% python3 -q
>>> import numpy as np
>>> np.set_printoptions(suppress=True, linewidth=140)
>>> K = np.array([[-0.3, 0.9, -2.0, 0.5],
...     [-0.7, 0.8, 0.0, 1.5],
...     [-1.1, 1.3, -1.0, -0.6],
...     [0.3, 0.8, -1.1, 0.0]])
>>> rng = np.random.default_rng(8392)
>>> idx = rng.permutation(4)
>>> B = K[:, idx] * rng.choice([-1, 1], 4)
>>> print(B)
[[-2.   0.9  0.5  0.3]
 [ 0.   0.8  1.5  0.7]
 [-1.   1.3 -0.6  1.1]
 [-1.1  0.8  0.  -0.3]]
>>> left, _, Vh = np.linalg.svd(K.T @ B)
>>> print(np.round(np.linalg.lstsq(K, B)[0], 1) + 0)
[[ 0.  0.  0. -1.]
 [ 0.  1.  0.  0.]
 [ 1.  0.  0.  0.]
 [ 0.  0.  1.  0.]]
>>> idx = rng.permutation(4)
>>> print(idx)
[0 3 2 1]
>>> B = K[idx][:, idx]
>>> print(np.allclose(B, K))
False
>>> print(np.diag(B))
[-0.3  0.  -1.   0.8]
>>> r0 = np.array([1, 2, 0, 1])
>>> B = K + np.outer(r0, np.eye(4)[2])
>>> print(round(float(np.linalg.det(B) / np.linalg.det(K)), 1), round(float(1 + np.linalg.solve(K, r0)[2]), 1))
1.2 1.2
>>> A = np.array([[-12, 3, -1, -1, 1],
...     [-3, -8, -1, -3, 2],
...     [3, 1, -18, 1, -2],
...     [-3, 0, 3, -10, -3],
...     [0, 0, -1, 2, -10]])
>>> print(A)
[[-12   3  -1  -1   1]
 [ -3  -8  -1  -3   2]
 [  3   1 -18   1  -2]
 [ -3   0   3 -10  -3]
 [  0   0  -1   2 -10]]
>>> print(np.round(np.poly(A), 1))
[     1.     58.   1327.  15090.  85724. 195762.]
>>> print(round(float(np.linalg.det(A.T)), 1))
-195762.0
>>> print(np.einsum("ii->", A))
-58
>>> print(round(float(np.linalg.eigvals(A).sum().real), 1))
-58.0
>>> B = np.linalg.inv(A)
>>> print(np.round(np.linalg.det(A) * B, 1))
[[15149.  5458. -1783. -2583.  3738.]
 [-4830. 22386. -2184. -5250.  6006.]
 [ 2160.  2148. 10704.   -84. -1470.]
 [-3615.  -876.  3837. 19173. -7056.]
 [ -939.  -390.  -303.  3843. 18312.]]
>>> print(np.round(A @ B, 1) + 0)
[[1. 0. 0. 0. 0.]
 [0. 1. 0. 0. 0.]
 [0. 0. 1. 0. 0.]
 [0. 0. 0. 1. 0.]
 [0. 0. 0. 0. 1.]]
>>> print(np.round(np.linalg.inv(B), 1) + 0)
[[-12.   3.  -1.  -1.   1.]
 [ -3.  -8.  -1.  -3.   2.]
 [  3.   1. -18.   1.  -2.]
 [ -3.   0.   3. -10.  -3.]
 [  0.   0.  -1.   2. -10.]]
>>> print(round(np.linalg.cond(A), 1))
2.7
>>> B = np.array([[1, 0, -2], [1, 2, -2], [0, -1, -2], [1, 2, 1], [-2, -2, -2]])
>>> print(np.linalg.matrix_rank(A @ B))
3
>>> print(A @ B)
[[-12   3  17]
 [-18 -25  17]
 [  9  26  33]
 [ -7 -17  -4]
 [ 22  25  24]]
>>> print(B.T @ A.T)
[[-12 -18   9  -7  22]
 [  3 -25  26 -17  25]
 [ 17  17  33  -4  24]]
>>> print(np.linalg.matrix_rank(np.vstack([A, B.T])))
5
>>> Q = A.astype(float).copy()
>>> for j in range(5):
...     Q[:, j] -= Q[:, :j] @ (Q[:, :j].T @ Q[:, j])
...     Q[:, j] /= np.linalg.norm(Q[:, j])
... 
>>> print(Q.round(1) + 0)
[[-0.9  0.3 -0.2  0.2  0.1]
 [-0.2 -1.  -0.2  0.   0. ]
 [ 0.2  0.1 -0.9 -0.2  0. ]
 [-0.2  0.   0.1 -0.9 -0.2]
 [ 0.   0.  -0.1  0.2 -1. ]]
>>> print(np.round(Q.T @ Q, 1) + 0)
[[1. 0. 0. 0. 0.]
 [0. 1. 0. 0. 0.]
 [0. 0. 1. 0. 0.]
 [0. 0. 0. 1. 0.]
 [0. 0. 0. 0. 1.]]
>>> print(np.round(Q.T @ A, 1) + 0)
[[13.1 -0.7 -3.7  4.1 -1.1]
 [ 0.   8.6 -1.8  2.9 -1.8]
 [ 0.   0.  17.9 -1.4  1.5]
 [ 0.   0.   0.   9.4  1.4]
 [ 0.   0.   0.   0.  10.4]]
>>> B = np.linalg.inv(Q)
>>> print(round(float(np.linalg.cond(Q)), 1))
1.0
>>> print(np.allclose(B, Q.T))
True
>>> print(np.round(Q @ B, 1) + 0)
[[1. 0. 0. 0. 0.]
 [0. 1. 0. 0. 0.]
 [0. 0. 1. 0. 0.]
 [0. 0. 0. 1. 0.]
 [0. 0. 0. 0. 1.]]
>>> J = np.load("out17.npy")
>>> print(J)
[[0.1 0.  1.  4.  5. ]
 [5.  5.1 2.  5.  1. ]
 [2.  2.  3.1 5.  1. ]
 [2.  1.  3.  4.1 3. ]
 [0.  0.  1.  4.  5.1]]
>>> print([round(float(x), 1) for x in np.linalg.svd(J, compute_uv=False)[:3]])
[14.0, 6.8, 2.4]
>>> print(np.linalg.matrix_rank(J, rtol=0.1))
3
>>> print(round(np.log10(np.linalg.cond(J))))
2
>>> print(np.linalg.cond(J) > 100)
True
>>> print(round(np.linalg.norm(J, 2) / np.linalg.norm(J), 1))
0.9
>>> idx = rng.permutation(5)
>>> print(idx)
[3 1 0 2 4]
>>> B = J[idx][:, idx]
>>> print(np.diag(B))
[4.1 5.1 0.1 3.1 5.1]
>>> print(np.round(np.sort(np.abs(np.linalg.eigvals(B))), 1))
[ 0.1  1.   3.   3.  12.4]
>>> print(np.allclose(B, J))
False
>>> Q, r_ = np.linalg.qr(J)
>>> print(np.round(Q @ r_, 1) + 0)
[[0.1 0.  1.  4.  5. ]
 [5.  5.1 2.  5.  1. ]
 [2.  2.  3.1 5.  1. ]
 [2.  1.  3.  4.1 3. ]
 [0.  0.  1.  4.  5.1]]
>>> print(Q.shape, r_.shape)
(5, 5) (5, 5)
>>> print(np.round(np.abs(np.diag(r_)), 1))
[5.7 1.  2.4 3.3 0.3]
>>> print(np.round(abs(r_[0, 0]), 1), round(float(np.linalg.norm(J[:, 0])), 1))
5.7 5.7
>>> print((J + J.T) / 2)
[[0.1 2.5 1.5 3.  2.5]
 [2.5 5.1 2.  3.  0.5]
 [1.5 2.  3.1 4.  1. ]
 [3.  3.  4.  4.1 3.5]
 [2.5 0.5 1.  3.5 5.1]]
>>> np.linalg.determinant(J)
Traceback (most recent call last):
  File "<python-input-61>", line 1, in <module>
    np.linalg.determinant(J)
    ^^^^^^^^^^^^^^^^^^^^^
AttributeError: module 'numpy.linalg' has no attribute 'determinant'
>>> J.inv()
Traceback (most recent call last):
  File "<python-input-62>", line 1, in <module>
    J.inv()
    ^^^^^
AttributeError: 'numpy.ndarray' object has no attribute 'inv'
>>> print(np.round(np.abs(np.linalg.eigvals(J)).max(), 1))
12.4
>>> print(np.allclose(J, J.T))
False
>>> B = np.array([[2, 1], [1, 3], [0, 3], [3, 3], [3, 3]])
>>> print(np.linalg.matrix_rank(np.vstack([J, B.T])))
5
>>> print(np.round(np.einsum("ik,kj->ij", J, B), 1))
[[27.2 30.1]
 [33.1 44.3]
 [24.  35.3]
 [26.3 35.3]
 [27.3 30.3]]
>>> print(np.vstack([J, B.T]).shape)
(7, 5)
>>> print(np.round(np.einsum("ij,ij->i", J, J), 1))
[42.  81.  43.6 39.8 43. ]
>>> print(np.round(B.T @ J.T, 1))
[[27.2 33.1 24.  26.3 27.3]
 [30.1 44.3 35.3 35.3 30.3]]
>>> print(np.linalg.matrix_rank(J @ B))
2
>>> mat = np.load("case2.npy")
>>> print(mat)
[[ 0. -1.  3. -1.  0.  3.]
 [-1.  0. -3.  1.  0. -3.]
 [ 3. -3.  8. -3.  0.  9.]
 [-1.  1. -3.  0.  0. -3.]
 [ 0.  0.  0.  0. -1.  0.]
 [ 3. -3.  9. -3.  0.  8.]]
>>> left, sv, Vh = np.linalg.svd(mat)
>>> print(np.argmax(sv[:-1] / (sv[1:] + 1e-6)) + 1)
1
>>> B = left[:, :1] @ np.diag(sv[:1]) @ Vh[:1]
>>> print(np.abs(mat - B).max())
1.0
>>> print(np.round(np.linalg.norm(mat - B, 2), 1), round(float(sv[1]), 1))
1.0 1.0
>>> print(np.linalg.matrix_rank(mat, rtol=0.05))
2
